% python3 -q
>>> import numpy as np
>>> np.set_printoptions(suppress=True, linewidth=120)
>>> rd = lambda a: np.round(a, 3) + 0
>>> E = np.load("run3.npy")
>>> E
array([[ 1,  0,  0,  0,  0,  0],
       [-1, -1,  0,  0,  0,  0],
       [-3, -1,  1,  0,  0,  0],
       [ 0,  0, -1,  1,  0,  0],
       [ 0,  2, -2, -1,  1,  0],
       [ 2,  3,  1, -2,  1,  2]])
>>> rng = np.random.default_rng(564527)
>>> out = E + rng.integers(-2, 3, (6, 5)) @ rng.integers(-2, 3, (5, 6))
>>> out
array([[  3,   3,  -1,  -7,  -2,  -8],
       [  9, -13,   1,   4,  -3,  -4],
       [  5,  -5,  -2,   1,   3, -10],
       [  4,  -1,   2,   1,   0,  -2],
       [  5,   1,  -2,  -6,   0,  -4],
       [ 10,  -4,  -3,  -1,   2,  -6]])
>>> rd(np.linalg.svd(out - E, compute_uv=False))
array([25.388, 13.821,  7.244,  3.921,  2.362,  0.   ])
>>> def softmax(z):
...     e = np.exp(z - z.max(axis=-1, keepdims=True))
...     return e / e.sum(axis=-1, keepdims=True)
... 
>>> rd(softmax(out[1] + 3))
array([0.993, 0.   , 0.   , 0.007, 0.   , 0.   ])
>>> rd(softmax(out[1]))
array([0.993, 0.   , 0.   , 0.007, 0.   , 0.   ])
>>> scores = out @ out.T / np.sqrt(6)
>>> softmax(scores)[1] @ out
array([  9., -13.,   1.,   4.,  -3.,  -4.])
>>> rd(softmax(scores))
array([[1.   , 0.   , 0.   , 0.   , 0.   , 0.   ],
       [0.   , 1.   , 0.   , 0.   , 0.   , 0.   ],
       [0.   , 0.   , 1.   , 0.   , 0.   , 0.   ],
       [0.   , 0.997, 0.   , 0.   , 0.   , 0.003],
       [0.985, 0.   , 0.   , 0.   , 0.007, 0.007],
       [0.   , 0.005, 0.   , 0.   , 0.   , 0.995]])
>>> np.linalg.matrix_rank(E - E[0, 0] * np.eye(6))
np.int64(5)
>>> np.prod(np.diag(E)), rd(np.linalg.det(E))
(np.int64(-2), np.float64(-2.0))
>>> rd(np.sort(np.linalg.eigvals(E)))
array([-1.,  1.,  1.,  1.,  1.,  2.])
>>> [int(np.linalg.matrix_rank(np.linalg.matrix_power(E, p))) for p in range(1, 7)]
[6, 6, 6, 6, 6, 6]
